$ python -q
>>> import numpy as np
>>> np.set_printoptions(suppress=True, linewidth=100)
>>> J = np.load("out12.npy")
>>> print(J)
[[ 0.31 -0.93 -0.85  1.   -0.94]
 [-0.99  0.86  0.63 -1.    1.  ]
 [-0.44 -0.84 -0.47  1.    0.25]
 [-0.1   0.41  0.72 -1.    0.69]
 [-0.18 -0.93 -0.77  1.   -0.44]
 [-0.38 -0.51 -0.04  0.34  0.62]
 [ 0.21 -0.84 -0.93 -0.84 -0.85]
 [-0.91 -0.16  0.75 -0.97  1.  ]
 [-0.44 -0.99 -0.99 -0.93 -0.36]
 [ 0.23 -0.63 -0.8  -0.6  -0.77]
 [ 0.76  0.59  0.88  1.   -0.95]
 [-0.91 -0.93 -0.23  0.49  0.99]
 [ 0.69  0.89  0.62  0.78 -0.87]
 [ 0.74 -0.9  -0.96 -1.   -0.99]
 [-0.56  0.21 -0.33  0.02  0.85]
 [ 0.06  0.73  0.6   0.98  0.16]
 [-0.66  0.68  0.76  0.91  0.97]
 [-0.94 -0.76 -0.42 -0.28  1.  ]
 [ 0.96 -0.9  -0.89  0.42 -1.  ]]
>>> B = np.c_[J[:, :2] @ np.array([[-1, 0], [-1, -3]]), np.array([1, -1, 2, 3, 0, 3, 2, 2, 2, 3, -2, 2, 1, -2, 0, -1, -1, 3, 2])]
>>> print(B.round(2))
[[ 0.62  2.79  1.  ]
 [ 0.13 -2.58 -1.  ]
 [ 1.28  2.52  2.  ]
 [-0.31 -1.23  3.  ]
 [ 1.11  2.79  0.  ]
 [ 0.89  1.53  3.  ]
 [ 0.63  2.52  2.  ]
 [ 1.07  0.48  2.  ]
 [ 1.43  2.97  2.  ]
 [ 0.4   1.89  3.  ]
 [-1.35 -1.77 -2.  ]
 [ 1.84  2.79  2.  ]
 [-1.58 -2.67  1.  ]
 [ 0.16  2.7  -2.  ]
 [ 0.35 -0.63  0.  ]
 [-0.79 -2.19 -1.  ]
 [-0.02 -2.04 -1.  ]
 [ 1.7   2.28  3.  ]
 [-0.06  2.7   2.  ]]
>>> np.round(np.linalg.norm(np.linalg.qr(J)[0].T @ B, axis=0) ** 2 / ((B ** 2).sum(axis=0) + 1e-12), 2)
array([1.  , 1.  , 0.43])
>>> Ac = J - J.mean(axis=0)
>>> U, sv, vt = np.linalg.svd(Ac, full_matrices=False)
>>> np.round(np.abs(vt[-1]), 2) + 0
array([0.74, 0.05, 0.26, 0.  , 0.62])
>>> np.abs(U[:, 0]).argmax()
np.int64(1)
>>> sv.round(2)
array([4.92, 4.03, 3.12, 0.96, 0.75])
>>> np.round(sv ** 2 / (sv ** 2).sum(), 2)
array([0.47, 0.31, 0.19, 0.02, 0.01])
>>> (np.sign(U[:, 0]) == np.sign(U[0, 0])).astype(int)
array([1, 0, 1, 0, 1, 0, 1, 0, 1, 1, 1, 0, 1, 1, 0, 0, 0, 0, 1])
>>> B = np.array([[5], [3], [4], [5], [5], [0], [2], [1], [1]])
>>> basis = np.array([[0, 3, -1, -3, 2, -2, 2, 1, 3, -2]])
>>> rng = np.random.default_rng(75900)
>>> m1 = B @ basis + 0.3 * rng.normal(size=(9, 10))
>>> m1.round(2)
array([[  0.31,  15.17,  -5.11, -15.07,   9.43,  -9.78,  10.04,   5.08,  14.56,  -9.91],
       [  0.13,   8.56,  -3.18,  -8.98,   5.92,  -6.25,   5.97,   2.42,   8.9 ,  -6.14],
       [  0.05,  11.91,  -3.99, -11.87,   7.92,  -7.48,   8.25,   4.16,  11.77,  -8.09],
       [  0.53,  14.86,  -4.28, -14.59,   9.77, -10.1 ,  10.56,   4.81,  15.11, -10.58],
       [ -0.13,  15.01,  -5.12, -15.04,   9.54,  -9.78,   9.96,   4.44,  15.37, -10.  ],
       [  0.16,  -0.13,  -0.37,   0.18,   0.33,   0.09,   0.18,   0.26,  -0.55,   0.09],
       [  0.14,   6.08,  -2.44,  -6.26,   4.13,  -4.44,   4.02,   2.14,   6.11,  -3.99],
       [  0.21,   2.77,  -1.45,  -2.91,   1.88,  -2.36,   2.33,   0.19,   3.48,  -1.88],
       [  0.16,   3.  ,  -1.01,  -2.96,   2.14,  -1.55,   1.88,   1.19,   2.93,  -2.62]])
>>> th = np.radians(137)
>>> r_ = np.eye(10)
>>> r_[6, 6] = r_[0, 0] = np.cos(th)
>>> r_[6, 0], r_[0, 6] = -np.sin(th), np.sin(th)
>>> print(r_.round(2))
[[-0.73  0.    0.    0.    0.    0.    0.68  0.    0.    0.  ]
 [ 0.    1.    0.    0.    0.    0.    0.    0.    0.    0.  ]
 [ 0.    0.    1.    0.    0.    0.    0.    0.    0.    0.  ]
 [ 0.    0.    0.    1.    0.    0.    0.    0.    0.    0.  ]
 [ 0.    0.    0.    0.    1.    0.    0.    0.    0.    0.  ]
 [ 0.    0.    0.    0.    0.    1.    0.    0.    0.    0.  ]
 [-0.68  0.    0.    0.    0.    0.   -0.73  0.    0.    0.  ]
 [ 0.    0.    0.    0.    0.    0.    0.    1.    0.    0.  ]
 [ 0.    0.    0.    0.    0.    0.    0.    0.    1.    0.  ]
 [ 0.    0.    0.    0.    0.    0.    0.    0.    0.    1.  ]]
>>> B = m1 @ r_.T
>>> np.round(np.abs(B - m1).max(axis=0), 2)
array([ 7.01,  0.  ,  0.  ,  0.  ,  0.  ,  0.  , 18.64,  0.  ,  0.  ,  0.  ])
>>> np.round(np.linalg.det(r_), 2), round(float(np.trace(r_)), 2)
(np.float64(1.0), 6.54)
>>> np.allclose(np.linalg.norm(m1, axis=1), np.linalg.norm(B, axis=1))
True
>>> x0 = np.array([1, 2, 0, 2, 1, 1, 2, 0, 0, 2])
>>> a = np.maximum(m1 @ x0, 0)
>>> np.round(m1 * (a > 1e-9)[:, None], 2)
array([[  0.31,  15.17,  -5.11, -15.07,   9.43,  -9.78,  10.04,   5.08,  14.56,  -9.91],
       [  0.  ,   0.  ,  -0.  ,  -0.  ,   0.  ,  -0.  ,   0.  ,   0.  ,   0.  ,  -0.  ],
       [  0.05,  11.91,  -3.99, -11.87,   7.92,  -7.48,   8.25,   4.16,  11.77,  -8.09],
       [  0.53,  14.86,  -4.28, -14.59,   9.77, -10.1 ,  10.56,   4.81,  15.11, -10.58],
       [ -0.  ,   0.  ,  -0.  ,  -0.  ,   0.  ,  -0.  ,   0.  ,   0.  ,   0.  ,  -0.  ],
       [  0.16,  -0.13,  -0.37,   0.18,   0.33,   0.09,   0.18,   0.26,  -0.55,   0.09],
       [  0.  ,   0.  ,  -0.  ,  -0.  ,   0.  ,  -0.  ,   0.  ,   0.  ,   0.  ,  -0.  ],
       [  0.21,   2.77,  -1.45,  -2.91,   1.88,  -2.36,   2.33,   0.19,   3.48,  -1.88],
       [  0.  ,   0.  ,  -0.  ,  -0.  ,   0.  ,  -0.  ,   0.  ,   0.  ,   0.  ,  -0.  ]])
>>> np.flatnonzero(a > 1e-9)
array([0, 2, 3, 5, 7])
>>> a.round(2)
array([0.42, 0.  , 0.87, 0.7 , 0.  , 1.22, 0.  , 0.35, 0.  ])
>>> U, sv, vt = np.linalg.svd(m1)
>>> np.argmax(sv[:-1] / (sv[1:] + 1e-6)) + 1
np.int64(1)
>>> B = U[:, :1] @ np.diag(sv[:1]) @ vt[:1]
>>> np.round(np.abs(m1 - B).max(), 2)
np.float64(0.79)
>>> np.linalg.matrix_rank(m1, rtol=0.05)
np.int64(1)
>>> B = m1 / np.sqrt((m1 ** 2).mean(axis=1, keepdims=True))
>>> np.round(np.linalg.norm(B, axis=1), 2)
array([3.16, 3.16, 3.16, 3.16, 3.16, 3.16, 3.16, 3.16, 3.16])
>>> np.linalg.cond(m1) > 100
np.True_
>>> np.argsort(-np.linalg.norm(m1, axis=0).round(6), kind="stable")[:3]
array([8, 1, 3])
>>> print(np.linalg.matrix_rank(m1, rtol=0.1))
1
>>> round(float(np.linalg.norm(m1, 2) / np.linalg.norm(m1)), 2)
1.0
>>> [round(float(x), 2) for x in np.linalg.svd(m1, compute_uv=False)[:3]]
[68.81, 1.56, 1.25]
>>> K = np.array([[2, 2, 0, -2, -1, 3, -1],
...     [0, -2, 3, 0, 1, 2, 1],
...     [2, 2, 0, -2, -1, 3, -1],
...     [0, -2, -3, -3, -3, 2, 2]])
>>> np.linalg.matrix_rank(K, rtol=0.1)
np.int64(3)
>>> [round(float(x), 2) for x in np.linalg.svd(K, compute_uv=False)[:3]]
[7.47, 5.43, 4.33]
>>> np.linalg.cond(K) > 100
np.True_
>>> th = np.radians(15)
>>> r_ = np.eye(7)
>>> r_[3, 3] = r_[0, 0] = np.cos(th)
>>> r_[3, 0], r_[0, 3] = -np.sin(th), np.sin(th)
>>> r_.round(2)
array([[ 0.97,  0.  ,  0.  ,  0.26,  0.  ,  0.  ,  0.  ],
       [ 0.  ,  1.  ,  0.  ,  0.  ,  0.  ,  0.  ,  0.  ],
       [ 0.  ,  0.  ,  1.  ,  0.  ,  0.  ,  0.  ,  0.  ],
       [-0.26,  0.  ,  0.  ,  0.97,  0.  ,  0.  ,  0.  ],
       [ 0.  ,  0.  ,  0.  ,  0.  ,  1.  ,  0.  ,  0.  ],
       [ 0.  ,  0.  ,  0.  ,  0.  ,  0.  ,  1.  ,  0.  ],
       [ 0.  ,  0.  ,  0.  ,  0.  ,  0.  ,  0.  ,  1.  ]])
>>> B = K @ r_.T
>>> print(np.allclose(K @ K.T, B @ B.T))
True
>>> np.allclose(np.linalg.norm(K, axis=1), np.linalg.norm(B, axis=1))
True
>>> np.round(np.linalg.svd(K, compute_uv=False), 2) + 0, np.round(np.linalg.svd(B, compute_uv=False), 2) + 0
(array([7.47, 5.43, 4.33, 0.  ]), array([7.47, 5.43, 4.33, 0.  ]))
>>> B.round(2)
array([[ 1.41,  2.  ,  0.  , -2.45, -1.  ,  3.  , -1.  ],
       [ 0.  , -2.  ,  3.  ,  0.  ,  1.  ,  2.  ,  1.  ],
       [ 1.41,  2.  ,  0.  , -2.45, -1.  ,  3.  , -1.  ],
       [-0.78, -2.  , -3.  , -2.9 , -3.  ,  2.  ,  2.  ]])
>>> U, sv, vt = np.linalg.svd(K)
>>> np.argmax(sv[:-1] / (sv[1:] + 1e-6)) + 1
np.int64(3)
>>> B = U[:, :3] @ np.diag(sv[:3]) @ vt[:3]
>>> round(float(np.linalg.norm(K - B) / np.linalg.norm(K)), 2)
0.0
>>> print(np.linalg.matrix_rank(B))
3
>>> x0 = np.array([3, -2, -1, -1, 1, 1, -2])
>>> print((K @ x0).argmax())
0
>>> K * x0
array([[ 6, -4,  0,  2, -1,  3,  2],
       [ 0,  4, -3,  0,  1,  2, -2],
       [ 6, -4,  0,  2, -1,  3,  2],
       [ 0,  4,  3,  3, -3,  2, -4]])
>>> K @ np.ones(7)
array([ 3.,  5.,  3., -7.])
>>> np.sign((K @ x0).round(6))
array([1, 1, 1, 1])
>>> E = np.load("x.npy")
>>> E.round(2)
array([[ 0.31,  0.  , -0.95],
       [ 0.  ,  1.  ,  0.  ],
       [ 0.95,  0.  ,  0.31]])
>>> np.round(np.linalg.svd(E, compute_uv=False), 2)
array([1., 1., 1.])
>>> np.round(np.linalg.norm(E, axis=0), 2)
array([1., 1., 1.])
>>> np.round(np.linalg.pinv(E), 2)
array([[ 0.31,  0.  ,  0.95],
       [ 0.  ,  1.  ,  0.  ],
       [-0.95,  0.  ,  0.31]])
>>> np.round(np.sort(np.linalg.eigvals(E).real), 2)
array([0.31, 0.31, 1.  ])
>>> np.flatnonzero(np.linalg.matrix_power((E != 0) + (E.T != 0) + np.eye(3), 3)[0])
array([0, 2])
>>> (np.linalg.matrix_power((E != 0) + (E.T != 0) + np.eye(3), 3) > 0).astype(int)
array([[1, 0, 1],
       [0, 1, 0],
       [1, 0, 1]])
>>> Q, r_ = np.linalg.qr(E)
>>> Q.shape, r_.shape
((3, 3), (3, 3))
>>> Q.round(2)
array([[-0.31,  0.  , -0.95],
       [-0.  ,  1.  ,  0.  ],
       [-0.95, -0.  ,  0.31]])
>>> np.round(Q @ r_, 2)
array([[ 0.31,  0.  , -0.95],
       [ 0.  ,  1.  ,  0.  ],
       [ 0.95,  0.  ,  0.31]])
>>> round(float(np.trace(Q @ Q.T)), 2)
3.0
>>> x0 = np.array([-5, -4, 9])
>>> round(np.linalg.det(E), 2)
np.float64(1.0)
>>> np.round(np.abs(np.linalg.eigvals(E)), 2)
array([1., 1., 1.])
>>> np.round(np.linalg.inv(E), 2)
array([[ 0.31,  0.  ,  0.95],
       [ 0.  ,  1.  ,  0.  ],
       [-0.95, -0.  ,  0.31]])
>>> [p for p in range(1, 25) if np.allclose(np.linalg.matrix_power(E, p), np.eye(3))]
[5, 10, 15, 20]
>>> A = np.load("arr.npy")
>>> A.round(2)
array([[0.33, 0.  , 0.  , 0.  , 0.  , 0.33, 0.  , 0.33, 0.  ],
       [0.  , 0.33, 0.33, 0.  , 0.33, 0.  , 0.  , 0.  , 0.  ],
       [0.17, 0.17, 0.17, 0.  , 0.17, 0.17, 0.  , 0.17, 0.  ],
       [0.  , 0.  , 0.  , 0.5 , 0.  , 0.5 , 0.  , 0.  , 0.  ],
       [0.  , 0.5 , 0.  , 0.  , 0.5 , 0.  , 0.  , 0.  , 0.  ],
       [0.  , 0.  , 0.25, 0.  , 0.25, 0.25, 0.  , 0.25, 0.  ],
       [0.  , 0.  , 0.  , 0.25, 0.  , 0.25, 0.5 , 0.  , 0.  ],
       [0.33, 0.  , 0.  , 0.  , 0.  , 0.  , 0.  , 0.67, 0.  ],
       [0.  , 0.  , 0.5 , 0.  , 0.  , 0.  , 0.  , 0.  , 0.5 ]])
>>> np.round(np.linalg.matrix_power(A, 100), 2) + 0
array([[0.17, 0.17, 0.1 , 0.  , 0.19, 0.1 , 0.  , 0.29, 0.  ],
       [0.17, 0.17, 0.1 , 0.  , 0.19, 0.1 , 0.  , 0.29, 0.  ],
       [0.17, 0.17, 0.1 , 0.  , 0.19, 0.1 , 0.  , 0.29, 0.  ],
       [0.17, 0.17, 0.1 , 0.  , 0.19, 0.1 , 0.  , 0.29, 0.  ],
       [0.17, 0.17, 0.1 , 0.  , 0.19, 0.1 , 0.  , 0.29, 0.  ],
       [0.17, 0.17, 0.1 , 0.  , 0.19, 0.1 , 0.  , 0.29, 0.  ],
       [0.17, 0.17, 0.1 , 0.  , 0.19, 0.1 , 0.  , 0.29, 0.  ],
       [0.17, 0.17, 0.1 , 0.  , 0.19, 0.1 , 0.  , 0.29, 0.  ],
       [0.17, 0.17, 0.1 , 0.  , 0.19, 0.1 , 0.  , 0.29, 0.  ]])
>>> A.sum(axis=1)
array([1., 1., 1., 1., 1., 1., 1., 1., 1.])
>>> print(A @ np.ones(9))
[1. 1. 1. 1. 1. 1. 1. 1. 1.]
>>> p = np.eye(9)[3]
>>> for _ in range(6):
...     p = p @ A
...     print(p.round(2))
... 
[0.  0.  0.  0.5 0.  0.5 0.  0.  0. ]
[0.   0.   0.12 0.25 0.12 0.38 0.   0.12 0.  ]
[0.06 0.08 0.11 0.12 0.18 0.24 0.   0.2  0.  ]
[0.11 0.14 0.11 0.06 0.2  0.16 0.   0.23 0.  ]
[0.13 0.16 0.1  0.03 0.2  0.12 0.   0.25 0.  ]
[0.14 0.17 0.1  0.02 0.2  0.11 0.   0.26 0.  ]
>>> r = np.linalg.matrix_rank(A)
>>> print(r)
8
>>> N = np.linalg.svd(A)[2][r:].T
>>> print(np.round(N[:, 0] / N[np.abs(N[:, 0]).round(6).argmax(), 0], 2) + 0)
[ 1.  -1.   0.   0.5  1.  -0.5  0.  -0.5  0. ]
>>> N.shape
(9, 1)
>>> B = A / np.sqrt((A ** 2).mean(axis=1, keepdims=True))
>>> print(np.linalg.matrix_rank(A - A.mean(axis=1, keepdims=True)))
8
>>> B[7].round(2)
array([1.34, 0.  , 0.  , 0.  , 0.  , 0.  , 0.  , 2.68, 0.  ])
>>> blk = np.stack([A, 2 * A, A[::-1]])
>>> print(np.round(np.linalg.norm(blk, axis=(1, 2)), 2))
[1.87 3.75 1.87]
>>> np.round(np.einsum("bij,cij->bc", blk, blk), 2)
array([[ 3.51,  7.03,  0.83],
       [ 7.03, 14.06,  1.67],
       [ 0.83,  1.67,  3.51]])
>>> print(np.round(blk.sum(axis=0), 2))
[[1.   0.   0.5  0.   0.   1.   0.   1.   0.5 ]
 [0.33 1.   1.   0.   1.   0.   0.   0.67 0.  ]
 [0.5  0.5  0.5  0.25 0.5  0.75 0.5  0.5  0.  ]
 [0.   0.   0.25 1.5  0.25 1.75 0.   0.25 0.  ]
 [0.   2.   0.   0.   2.   0.   0.   0.   0.  ]
 [0.   0.   0.75 0.5  0.75 1.25 0.   0.75 0.  ]
 [0.17 0.17 0.17 0.75 0.17 0.92 1.5  0.17 0.  ]
 [1.   0.33 0.33 0.   0.33 0.   0.   2.   0.  ]
 [0.33 0.   1.5  0.   0.   0.33 0.   0.33 1.5 ]]
>>> data = np.load("sample1.npy")
>>> data
array([[ 0.6,  0.7,  0.7, -1. ,  0.6, -0.9,  0.3, -0.8,  1. , -0.8,  1.4],
       [-0.5,  0. , -0.3,  1.2,  0.8,  0.7,  1.3,  0.2,  0.8,  0.7, -0.5],
       [-1.2, -0.8, -0.2, -1.3, -1.1, -0.5, -0.1, -0.3, -1. ,  0.9,  0.2],
       [ 0.3,  0.4, -1.6, -2.4, -0.6, -0.1, -0.4,  0.2,  0.9, -1.7, -1.2],
       [-1.6, -1.8,  1.8, -1. ,  0.6, -0.5, -1. ,  1.3,  0.8,  1.7,  0.4],
       [ 0.1, -0.4,  0.3, -0.2,  0. ,  0. , -0.3,  0.5,  0.5,  0.5,  1.1],
       [-1.1,  0.8,  0.8, -1.3,  0.1,  0.3, -0.4,  0.7, -0.3, -0.5,  1. ]])
>>> th = np.radians(135)
>>> r_ = np.eye(11)
>>> r_[1, 1] = r_[10, 10] = np.cos(th)
>>> r_[1, 10], r_[10, 1] = -np.sin(th), np.sin(th)
>>> r_.round(2)
array([[ 1.  ,  0.  ,  0.  ,  0.  ,  0.  ,  0.  ,  0.  ,  0.  ,  0.  ,  0.  ,  0.  ],
       [ 0.  , -0.71,  0.  ,  0.  ,  0.  ,  0.  ,  0.  ,  0.  ,  0.  ,  0.  , -0.71],
       [ 0.  ,  0.  ,  1.  ,  0.  ,  0.  ,  0.  ,  0.  ,  0.  ,  0.  ,  0.  ,  0.  ],
       [ 0.  ,  0.  ,  0.  ,  1.  ,  0.  ,  0.  ,  0.  ,  0.  ,  0.  ,  0.  ,  0.  ],
       [ 0.  ,  0.  ,  0.  ,  0.  ,  1.  ,  0.  ,  0.  ,  0.  ,  0.  ,  0.  ,  0.  ],
       [ 0.  ,  0.  ,  0.  ,  0.  ,  0.  ,  1.  ,  0.  ,  0.  ,  0.  ,  0.  ,  0.  ],
       [ 0.  ,  0.  ,  0.  ,  0.  ,  0.  ,  0.  ,  1.  ,  0.  ,  0.  ,  0.  ,  0.  ],
       [ 0.  ,  0.  ,  0.  ,  0.  ,  0.  ,  0.  ,  0.  ,  1.  ,  0.  ,  0.  ,  0.  ],
       [ 0.  ,  0.  ,  0.  ,  0.  ,  0.  ,  0.  ,  0.  ,  0.  ,  1.  ,  0.  ,  0.  ],
       [ 0.  ,  0.  ,  0.  ,  0.  ,  0.  ,  0.  ,  0.  ,  0.  ,  0.  ,  1.  ,  0.  ],
       [ 0.  ,  0.71,  0.  ,  0.  ,  0.  ,  0.  ,  0.  ,  0.  ,  0.  ,  0.  , -0.71]])
>>> B = data @ r_.T
>>> print(round(float(np.linalg.det(r_)), 2), np.round(np.trace(r_), 2))
1.0 7.59
>>> np.round(np.linalg.svd(data, compute_uv=False), 2), np.round(np.linalg.svd(B, compute_uv=False), 2)
(array([4.71, 4.12, 3.06, 2.42, 1.82, 1.52, 0.97]), array([4.71, 4.12, 3.06, 2.42, 1.82, 1.52, 0.97]))
>>> print(np.allclose(np.linalg.norm(data, axis=1), np.linalg.norm(B, axis=1)))
True
>>> np.round(np.abs(B - data).max(axis=0), 2)
array([0.  , 2.79, 0.  , 0.  , 0.  , 0.  , 0.  , 0.  , 0.  , 0.  , 2.33])
>>> B.round(2)
array([[ 0.6 , -1.48,  0.7 , -1.  ,  0.6 , -0.9 ,  0.3 , -0.8 ,  1.  , -0.8 , -0.49],
       [-0.5 ,  0.35, -0.3 ,  1.2 ,  0.8 ,  0.7 ,  1.3 ,  0.2 ,  0.8 ,  0.7 ,  0.35],
       [-1.2 ,  0.42, -0.2 , -1.3 , -1.1 , -0.5 , -0.1 , -0.3 , -1.  ,  0.9 , -0.71],
       [ 0.3 ,  0.57, -1.6 , -2.4 , -0.6 , -0.1 , -0.4 ,  0.2 ,  0.9 , -1.7 ,  1.13],
       [-1.6 ,  0.99,  1.8 , -1.  ,  0.6 , -0.5 , -1.  ,  1.3 ,  0.8 ,  1.7 , -1.56],
       [ 0.1 , -0.49,  0.3 , -0.2 ,  0.  ,  0.  , -0.3 ,  0.5 ,  0.5 ,  0.5 , -1.06],
       [-1.1 , -1.27,  0.8 , -1.3 ,  0.1 ,  0.3 , -0.4 ,  0.7 , -0.3 , -0.5 , -0.14]])
